% python3 -q
>>> import numpy as np
>>> from numpy import linalg as LA
>>> np.set_printoptions(precision=4, suppress=True, linewidth=200, floatmode="fixed")
>>> X = np.load("run3.npy")
>>> X
array([[1.0000, 0.7000, 0.4900, 0.3430, 0.2401, 0.1681, 0.1176],
       [0.7000, 1.0000, 0.7000, 0.4900, 0.3430, 0.2401, 0.1681],
       [0.4900, 0.7000, 1.0000, 0.7000, 0.4900, 0.3430, 0.2401],
       [0.3430, 0.4900, 0.7000, 1.0000, 0.7000, 0.4900, 0.3430],
       [0.2401, 0.3430, 0.4900, 0.7000, 1.0000, 0.7000, 0.4900],
       [0.1681, 0.2401, 0.3430, 0.4900, 0.7000, 1.0000, 0.7000],
       [0.1176, 0.1681, 0.2401, 0.3430, 0.4900, 0.7000, 1.0000]])
>>> rng = np.random.default_rng(768123)
>>> lab = rng.permutation(7)
>>> lab
array([4, 5, 3, 6, 0, 2, 1])
>>> other = X[lab][:, lab]
>>> np.allclose(other, X)
False
>>> round(LA.det(other), 4), round(LA.det(X[lab]), 4)
(np.float64(0.0176), np.float64(-0.0176))
>>> other
array([[1.0000, 0.7000, 0.7000, 0.4900, 0.2401, 0.4900, 0.3430],
       [0.7000, 1.0000, 0.4900, 0.7000, 0.1681, 0.3430, 0.2401],
       [0.7000, 0.4900, 1.0000, 0.3430, 0.3430, 0.7000, 0.4900],
       [0.4900, 0.7000, 0.3430, 1.0000, 0.1176, 0.2401, 0.1681],
       [0.2401, 0.1681, 0.3430, 0.1176, 1.0000, 0.4900, 0.7000],
       [0.4900, 0.3430, 0.7000, 0.2401, 0.4900, 1.0000, 0.7000],
       [0.3430, 0.2401, 0.4900, 0.1681, 0.7000, 0.7000, 1.0000]])
>>> F = np.array([[0, 4, 3, 4, 5, 4],
...     [0, 0, 5, 1, 1, 4],
...     [0, 0, 0, 3, 5, 3],
...     [0, 0, 0, 0, 3, 5],
...     [0, 0, 0, 0, 0, 0],
...     [0, 0, 0, 0, 0, 0]])
>>> rk = LA.matrix_rank(F)
>>> rk
np.int64(4)
>>> null = LA.svd(F)[2][rk:].T
>>> print(np.allclose(F @ null, 0))
True
>>> LA.matrix_rank(F.T @ F), LA.matrix_rank(F @ F.T)
(np.int64(4), np.int64(4))
>>> print(np.round(F @ null, 4) + 0)
[[0.0000 0.0000]
 [0.0000 0.0000]
 [0.0000 0.0000]
 [0.0000 0.0000]
 [0.0000 0.0000]
 [0.0000 0.0000]]
>>> [int(LA.matrix_rank(np.delete(F, i, axis=0))) for i in range(6)]
[3, 3, 3, 3, 4, 4]
>>> [int(LA.matrix_rank(F[:, :j + 1])) for j in range(6)]
[0, 1, 2, 3, 4, 4]
